$ ipython --no-banner

In [1]: import numpy as np

In [2]: np.set_printoptions(precision=3, suppress=True, linewidth=120, sign=" ")

In [3]: def tidy(a):
   ...:     return np.round(a, 3) + 0
   ...: 

In [4]: rng = np.random.default_rng(93)

In [5]: labels = rng.integers(0, 2, 3)

In [6]: K = (labels[:, None] == labels) * 5 + np.eye(3)

In [7]: K
Out[7]: 
array([[ 6.,  5.,  5.],
       [ 5.,  6.,  5.],
       [ 5.,  5.,  6.]])

In [8]: ev, evecs = np.linalg.eigh(K)

In [9]: vec = np.array([4, 3, 4])

In [10]: vec @ K @ vec
Out[10]: np.float64(646.0)

In [11]: (np.sign(evecs[:, -1].round(6)) == np.sign(evecs[0, -1].round(6))).astype(int)
Out[11]: array([ 1,  1,  1])

In [12]: tidy(np.linalg.eigvalsh(K[1:, 1:]))
Out[12]: array([  1.,  11.])

In [13]: np.abs(K).sum(axis=1).max(), tidy(np.abs(ev).max())
Out[13]: (np.float64(16.0), np.float64(16.0))

In [14]: m1 = np.loadtxt("m.csv", delimiter=",")

In [15]: m1
Out[15]: 
array([[ 1.,  0.,  0.,  0.],
       [-3.,  2.,  0.,  0.],
       [ 2., -3.,  2.,  0.],
       [ 3.,  0., -1., -1.]])

In [16]: labels = rng.permutation(4)

In [17]: labels
Out[17]: array([ 1,  0,  3,  2])

In [18]: M2 = m1[labels][:, labels]

In [19]: np.allclose(M2, m1)
Out[19]: False

In [20]: tidy(np.sort(np.abs(np.linalg.eigvals(M2))))
Out[20]: array([ 1.,  1.,  2.,  2.])

In [21]: np.trace(M2)
Out[21]: np.float64(4.0)

In [22]: M = -1 * np.eye(3) + np.ones((3, 3))

In [23]: M
Out[23]: 
array([[ 0.,  1.,  1.],
       [ 1.,  0.,  1.],
       [ 1.,  1.,  0.]])

In [24]: M @ M
Out[24]: 
array([[ 2.,  1.,  1.],
       [ 1.,  2.,  1.],
       [ 1.,  1.,  2.]])

In [25]: np.argwhere(np.triu(M))
Out[25]: 
array([[ 0,  1],
       [ 0,  2],
       [ 1,  2]])

In [26]: M.sum(axis=0)
Out[26]: array([ 2.,  2.,  2.])

In [27]: low = np.diag(M.sum(axis=1)) - M

In [28]: (np.linalg.eigvalsh(low) < 1e-8).sum()
Out[28]: np.int64(1)

In [29]: round(np.linalg.det(low[1:, 1:]))
Out[29]: 3

In [30]: tidy(np.linalg.eigvalsh(low))
Out[30]: array([ 0.,  3.,  3.])

In [31]: M.sum(axis=0)
Out[31]: array([ 2.,  2.,  2.])

In [32]: tidy(np.linalg.norm(M))
Out[32]: np.float64(2.449)

In [33]: M - M[0]
Out[33]: 
array([[ 0.,  0.,  0.],
       [ 1., -1.,  0.],
       [ 1.,  0., -1.]])

In [34]: np.diff(M, axis=0)
Out[34]: 
array([[ 1., -1.,  0.],
       [ 0.,  1., -1.]])

In [35]: M2 = np.array([[2, -9, -1], [7, -9, 0], [2, 6, 0]])

In [36]: np.linalg.matrix_rank(M @ M2)
Out[36]: np.int64(3)

In [37]: np.einsum("ik,kj->ji", M, M2)
Out[37]: 
array([[  9.,   4.,   9.],
       [ -3.,  -3., -18.],
       [  0.,  -1.,  -1.]])

In [38]: J = np.loadtxt("block6.csv", delimiter=",")

In [39]: J
Out[39]: 
array([[-33.16 ,  27.758,   7.92 ],
       [-27.561,  26.031,   7.378],
       [-18.985,  22.875,   6.506],
       [-15.396,  21.283,   6.114],
       [-11.962,  19.527,   5.713],
       [ -0.797,   8.332,   3.438],
       [ -0.306,   1.481,   1.117],
       [ -0.225,   0.693,   0.597],
       [  0.079,  -0.143,  -0.148],
       [  0.333,  -0.475,  -0.544],
       [  5.745,  -1.316,  -4.395],
       [  9.986,  -0.81 ,  -6.321],
       [ 31.214,   3.347, -13.493],
       [ 36.987,   4.603, -15.152],
       [ 43.025,   5.934, -16.817],
       [ 66.782,  11.239, -22.901],
       [101.794,  19.065, -31.062]])

In [40]: t = np.radians(90)

In [41]: R = np.eye(3)

In [42]: R[0, 0] = R[1, 1] = np.cos(t)

In [43]: R[0, 1], R[1, 0] = -np.sin(t), np.sin(t)

In [44]: tidy(R)
Out[44]: 
array([[ 0., -1.,  0.],
       [ 1.,  0.,  0.],
       [ 0.,  0.,  1.]])

In [45]: M2 = J @ R.T

In [46]: tidy(M2)
Out[46]: 
array([[-27.758, -33.16 ,   7.92 ],
       [-26.031, -27.561,   7.378],
       [-22.875, -18.985,   6.506],
       [-21.283, -15.396,   6.114],
       [-19.527, -11.962,   5.713],
       [ -8.332,  -0.797,   3.438],
       [ -1.481,  -0.306,   1.117],
       [ -0.693,  -0.225,   0.597],
       [  0.143,   0.079,  -0.148],
       [  0.475,   0.333,  -0.544],
       [  1.316,   5.745,  -4.395],
       [  0.81 ,   9.986,  -6.321],
       [ -3.347,  31.214, -13.493],
       [ -4.603,  36.987, -15.152],
       [ -5.934,  43.025, -16.817],
       [-11.239,  66.782, -22.901],
       [-19.065, 101.794, -31.062]])
